$ ipython --no-banner

In [1]: import numpy as np

In [2]: np.set_printoptions(suppress=True, linewidth=160)

In [3]: def tidy(a):
   ...:     return np.round(a, 2) + 0
   ...: 

In [4]: data = np.loadtxt("mat.csv", delimiter=",")

In [5]: data
Out[5]: 
array([[ 0., -4., -2.],
       [ 4.,  0.,  3.],
       [ 2., -3.,  0.]])

In [6]: rk = np.linalg.matrix_rank(data)

In [7]: rk
Out[7]: np.int64(2)

In [8]: ns = np.linalg.svd(data)[2][rk:].T

In [9]: [int(np.linalg.matrix_rank(data[:, :j + 1])) for j in range(3)]
Out[9]: [1, 2, 2]

In [10]: tidy(data @ ns)
Out[10]: 
array([[0.],
       [0.],
       [0.]])

In [11]: tidy(ns @ ns.T)
Out[11]: 
array([[ 0.31,  0.21, -0.41],
       [ 0.21,  0.14, -0.28],
       [-0.41, -0.28,  0.55]])

In [12]: ns.shape
Out[12]: (3, 1)

In [13]: [int(np.linalg.matrix_rank(np.delete(data, i, axis=0))) for i in range(3)]
Out[13]: [2, 2, 2]

In [14]: tidy(ns[:, 0] / ns[np.abs(ns[:, 0]).round(6).argmax(), 0])
Out[14]: array([-0.75, -0.5 ,  1.  ])

In [15]: arr = np.loadtxt("data.csv", delimiter=",")

In [16]: arr
Out[16]: 
array([[ 1.9 ,  1.02, -0.06,  2.45, -2.78],
       [-0.81, -0.53, -0.1 , -1.76,  2.1 ],
       [ 1.24,  0.08,  0.61,  2.64, -2.4 ],
       [-0.79, -0.1 , -0.38, -1.53,  1.43],
       [ 3.35,  2.77, -0.82,  3.44, -5.11]])

In [17]: tidy(np.einsum("ij,ji->", arr, arr))
Out[17]: np.float64(32.16)

In [18]: tidy(np.linalg.eigvals(arr).sum().real)
Out[18]: np.float64(-4.66)

In [19]: tidy(np.poly(arr))
Out[19]: array([ 1.  ,  4.66, -5.22,  1.78, -0.49, -0.01])

In [20]: tidy(np.linalg.det(arr[::-1]))
Out[20]: np.float64(0.01)

In [21]: tidy(np.linalg.det(arr.T))
Out[21]: np.float64(0.01)

In [22]: tidy(np.linalg.eigvals(arr))
Out[22]: array([-5.64+0.j  ,  0.69+0.j  ,  0.15+0.33j,  0.15-0.33j, -0.02+0.j  ])

In [23]: np.kron(np.eye(2, dtype=int), arr)
Out[23]: 
array([[ 1.9 ,  1.02, -0.06,  2.45, -2.78,  0.  ,  0.  , -0.  ,  0.  , -0.  ],
       [-0.81, -0.53, -0.1 , -1.76,  2.1 , -0.  , -0.  , -0.  , -0.  ,  0.  ],
       [ 1.24,  0.08,  0.61,  2.64, -2.4 ,  0.  ,  0.  ,  0.  ,  0.  , -0.  ],
       [-0.79, -0.1 , -0.38, -1.53,  1.43, -0.  , -0.  , -0.  , -0.  ,  0.  ],
       [ 3.35,  2.77, -0.82,  3.44, -5.11,  0.  ,  0.  , -0.  ,  0.  , -0.  ],
       [ 0.  ,  0.  , -0.  ,  0.  , -0.  ,  1.9 ,  1.02, -0.06,  2.45, -2.78],
       [-0.  , -0.  , -0.  , -0.  ,  0.  , -0.81, -0.53, -0.1 , -1.76,  2.1 ],
       [ 0.  ,  0.  ,  0.  ,  0.  , -0.  ,  1.24,  0.08,  0.61,  2.64, -2.4 ],
       [-0.  , -0.  , -0.  , -0.  ,  0.  , -0.79, -0.1 , -0.38, -1.53,  1.43],
       [ 0.  ,  0.  , -0.  ,  0.  , -0.  ,  3.35,  2.77, -0.82,  3.44, -5.11]])

In [24]: np.einsum("ii->", arr)
Out[24]: np.float64(-4.66)

In [25]: tidy(np.abs(np.linalg.eigvals(arr)).max())
Out[25]: np.float64(5.64)

In [26]: tidy(np.linalg.det(arr))
Out[26]: np.float64(0.01)

In [27]: np.allclose(arr, arr.T)
Out[27]: False

In [28]: vec = np.array([3, 1, 2, 0, 3])

In [29]: target = arr @ vec

In [30]: c, lr = np.zeros(5), 1 / np.linalg.norm(arr, 2) ** 2

In [31]: for i in range(3):
    ...:     c -= lr * arr.T @ (arr @ c - target)
    ...:     if i % 1 == 0: print(i, round(np.linalg.norm(arr @ c - target), 2))
    ...: 
0 1.68
1 1.67
2 1.67

In [32]: tidy(c)
Out[32]: array([-0.22, -0.14,  0.01, -0.32,  0.4 ])
